$ python3 -q
>>> import numpy as np
>>> import numpy.linalg as la
>>> np.set_printoptions(suppress=True, linewidth=100)
>>> m1 = np.load("x.npy")
>>> m1
array([[ 2, -1,  1],
       [-1, -1,  2],
       [ 1, -2, -1]])
>>> M2 = np.array([[-2, 0, 0], [-2, 0, 2]])
>>> C = np.kron(M2, m1)
>>> C.shape
(6, 9)
>>> np.round(la.eigvals(m1), 3)
array([ 2.435+0.j   , -1.217+1.856j, -1.217-1.856j])
>>> np.round(np.poly(m1), 3) + 0
array([  1.,   0.,  -1., -12.])
>>> np.einsum("ii->", m1)
np.int64(0)
>>> np.round(la.det(m1[::-1]), 3)
np.float64(-12.0)
>>> round(la.eigvals(m1).sum().real, 3)
np.float64(0.0)
>>> arr = np.array([[2, -1, -1, -1], [0, 2, -3, -1], [0, 0, -2, 2], [0, 0, 0, 1]])
>>> rng = np.random.default_rng(929)
>>> z = rng.permutation(4)
>>> z
array([0, 1, 3, 2])
>>> M2 = arr[z][:, z]
>>> round(la.det(M2), 3), round(float(la.det(arr[z])), 3)
(np.float64(-8.0), 8.0)
>>> np.round(np.sort(np.abs(la.eigvals(M2))), 3)
array([1., 2., 2., 2.])
>>> np.trace(M2)
np.int64(3)
>>> M2
array([[ 2, -1, -1, -1],
       [ 0,  2, -1, -3],
       [ 0,  0,  1,  0],
       [ 0,  0,  2, -2]])
>>> round(la.norm(m1, 1), 3), round(la.norm(m1, np.inf), 3)
(np.float64(4.0), np.float64(4.0))
>>> m1[1] @ m1[2]
np.int64(-1)
>>> np.round(la.norm(m1[1], 1), 3), round(float(la.norm(m1[1], np.inf)), 3)
(np.float64(4.0), 2.0)
>>> x = np.array([-2, -6, -7, 4])
>>> a = np.maximum(arr @ x, 0)
>>> np.flatnonzero(a > 1e-9)
array([0, 1, 2, 3])
>>> np.maximum(arr @ (3 * x), 0)
array([15, 15, 66, 12])
>>> np.round(np.tanh(arr @ x), 3)
array([1.   , 1.   , 1.   , 0.999])
>>> a
array([ 5,  5, 22,  4])
>>> arr.T @ a
array([ 10,   5, -64,  38])
>>> z = rng.permutation(3)
>>> z
array([1, 2, 0])
>>> M2 = m1[z][:, z]
>>> np.trace(M2)
np.int64(0)
>>> np.round(np.sort(np.abs(la.eigvals(M2))), 3)
array([2.22 , 2.22 , 2.435])
>>> np.allclose(M2, m1)
False
>>> F = np.array([[0.0, 0.0, 0.0, 8.0, 9.0],
...     [0.0, 0.0, 0.0, 6.0, 1.0],
...     [0.0, 0.0, 0.0, 3.0, 3.0],
...     [8.0, 6.0, 3.0, 0.0, 0.0],
...     [9.0, 1.0, 3.0, 0.0, 0.0]])
>>> u, g = F[1], F[0]
>>> u @ u
np.float64(37.0)
>>> p = (u @ g) / (u @ u) * u
>>> round((g - p) @ u, 3)
np.float64(-0.0)
>>> np.round(la.norm(u + g) ** 2 + la.norm(u - g) ** 2, 3)
np.float64(364.0)
>>> A = np.load("out0.npy")
>>> A
array([[-2,  2, -2,  2],
       [ 1,  2,  1,  2],
       [-2,  2, -2,  2],
       [ 1,  2,  1,  2]])
>>> round(float(la.det(A.T)), 3)
0.0
>>> np.einsum("ij,ji->", A, A)
np.int64(48)
>>> np.einsum("ii->", A)
np.int64(0)
>>> np.kron(np.eye(2, dtype=int), A)
array([[-2,  2, -2,  2,  0,  0,  0,  0],
       [ 1,  2,  1,  2,  0,  0,  0,  0],
       [-2,  2, -2,  2,  0,  0,  0,  0],
       [ 1,  2,  1,  2,  0,  0,  0,  0],
       [ 0,  0,  0,  0, -2,  2, -2,  2],
       [ 0,  0,  0,  0,  1,  2,  1,  2],
       [ 0,  0,  0,  0, -2,  2, -2,  2],
       [ 0,  0,  0,  0,  1,  2,  1,  2]])
>>> np.round(la.eigvals(A).sum().real, 3)
np.float64(0.0)
